% python3 -q
>>> import numpy as np
>>> np.set_printoptions(precision=3, suppress=True, linewidth=140, sign=" ")
>>> F = np.loadtxt("out14.csv", delimiter=",")
>>> F
array([[ 2.,  1.,  2.,  0.,  1.,  1.,  0.,  0.,  2., -1.],
       [ 2.,  0.,  1.,  2., -2.,  2., -2., -2.,  1., -2.],
       [ 0., -2., -1.,  0.,  1.,  2., -1., -1., -2.,  1.],
       [ 2.,  2.,  2.,  2.,  2.,  2.,  1., -1.,  0.,  2.],
       [ 0.,  2.,  0., -2., -1.,  2., -2.,  0.,  0., -1.],
       [ 2.,  2.,  2.,  2.,  2.,  2.,  1., -1.,  0.,  2.],
       [ 2.,  1., -1.,  2.,  0., -2.,  1.,  2.,  0.,  2.],
       [-2.,  1., -2., -1.,  0., -2., -1.,  0., -1., -2.],
       [-2.,  1.,  2.,  0., -1., -1., -1.,  0.,  0., -1.]])
>>> f = np.array([2, -6])
>>> np.cross(F[8, :3], F[0, :3])
array([ 0.,  8., -4.])
>>> Uu, s, VT = np.linalg.svd(F)
>>> np.argmax(s[:-1] / (s[1:] + 1e-6)) + 1
np.int64(8)
>>> B = Uu[:, :8] @ np.diag(s[:8]) @ VT[:8]
>>> round(float(np.linalg.norm(F - B) / np.linalg.norm(F)), 3)
0.0
>>> round(np.linalg.norm(F - B, 2), 3), round(s[8], 3)
(np.float64(0.0), np.float64(0.0))
>>> B.round(3) + 0
array([[ 2.,  1.,  2.,  0.,  1.,  1.,  0.,  0.,  2., -1.],
       [ 2.,  0.,  1.,  2., -2.,  2., -2., -2.,  1., -2.],
       [ 0., -2., -1.,  0.,  1.,  2., -1., -1., -2.,  1.],
       [ 2.,  2.,  2.,  2.,  2.,  2.,  1., -1.,  0.,  2.],
       [ 0.,  2.,  0., -2., -1.,  2., -2.,  0.,  0., -1.],
       [ 2.,  2.,  2.,  2.,  2.,  2.,  1., -1.,  0.,  2.],
       [ 2.,  1., -1.,  2.,  0., -2.,  1.,  2.,  0.,  2.],
       [-2.,  1., -2., -1.,  0., -2., -1.,  0., -1., -2.],
       [-2.,  1.,  2.,  0., -1., -1., -1.,  0.,  0., -1.]])
